$ ipython --no-banner

In [1]: import numpy as np

In [2]: from numpy import linalg as LA

In [3]: np.set_printoptions(precision=3, suppress=True, linewidth=200)

In [4]: X = np.diag(np.array([0, 0, 8, 6, 9, 2, 8, 8, 2, 9, 7, 6, 6, 6, 8])) + 2 * np.eye(15, k=1) + 2 * np.eye(15, k=-1)

In [5]: print(X)
[[0. 2. 0. 0. 0. 0. 0. 0. 0. 0. 0. 0. 0. 0. 0.]
 [2. 0. 2. 0. 0. 0. 0. 0. 0. 0. 0. 0. 0. 0. 0.]
 [0. 2. 8. 2. 0. 0. 0. 0. 0. 0. 0. 0. 0. 0. 0.]
 [0. 0. 2. 6. 2. 0. 0. 0. 0. 0. 0. 0. 0. 0. 0.]
 [0. 0. 0. 2. 9. 2. 0. 0. 0. 0. 0. 0. 0. 0. 0.]
 [0. 0. 0. 0. 2. 2. 2. 0. 0. 0. 0. 0. 0. 0. 0.]
 [0. 0. 0. 0. 0. 2. 8. 2. 0. 0. 0. 0. 0. 0. 0.]
 [0. 0. 0. 0. 0. 0. 2. 8. 2. 0. 0. 0. 0. 0. 0.]
 [0. 0. 0. 0. 0. 0. 0. 2. 2. 2. 0. 0. 0. 0. 0.]
 [0. 0. 0. 0. 0. 0. 0. 0. 2. 9. 2. 0. 0. 0. 0.]
 [0. 0. 0. 0. 0. 0. 0. 0. 0. 2. 7. 2. 0. 0. 0.]
 [0. 0. 0. 0. 0. 0. 0. 0. 0. 0. 2. 6. 2. 0. 0.]
 [0. 0. 0. 0. 0. 0. 0. 0. 0. 0. 0. 2. 6. 2. 0.]
 [0. 0. 0. 0. 0. 0. 0. 0. 0. 0. 0. 0. 2. 6. 2.]
 [0. 0. 0. 0. 0. 0. 0. 0. 0. 0. 0. 0. 0. 2. 8.]]

In [6]: q, V = LA.qr(X[:, :9])[0], LA.qr(X[:, 9:])[0]

In [7]: sig = LA.svd(q.T @ V, compute_uv=False)

In [8]: print((sig > 0.9).sum())
1

In [9]: print(sig.round(3) + 0)
[0.93  0.022 0.    0.    0.    0.   ]

In [10]: F = np.loadtxt("layer2.csv", delimiter=",")

In [11]: print(F)
[[ 0.848 -0.977 -0.197  1.    -0.245]
 [-0.515 -0.961 -0.405 -0.67   0.994]
 [ 0.914 -0.998 -0.327  0.999  0.188]
 [ 0.963 -1.     0.07   1.     0.544]
 [ 0.696 -0.999  0.217  0.91   0.969]
 [ 0.43  -0.894 -0.414  0.905  0.327]
 [ 0.226 -0.901 -0.749  0.701  0.578]
 [-0.11  -0.782 -0.929  0.999  0.716]
 [-0.92   1.    -0.363 -0.915 -0.892]
 [-0.749  0.898 -0.947  0.961  0.168]
 [ 0.31  -0.998 -0.363  0.454  0.988]]

In [12]: Xs = (F - F.mean(axis=0)) / F.std(axis=0)

In [13]: print(Xs.std(axis=0))
[1. 1. 1. 1. 1.]

In [14]: coef = LA.lstsq(np.delete(Xs, 3, axis=1), Xs[:, 3])[0]

In [15]: print(round(float(1 - np.var(Xs[:, 3] - np.delete(Xs, 3, axis=1) @ coef)), 3))
0.904
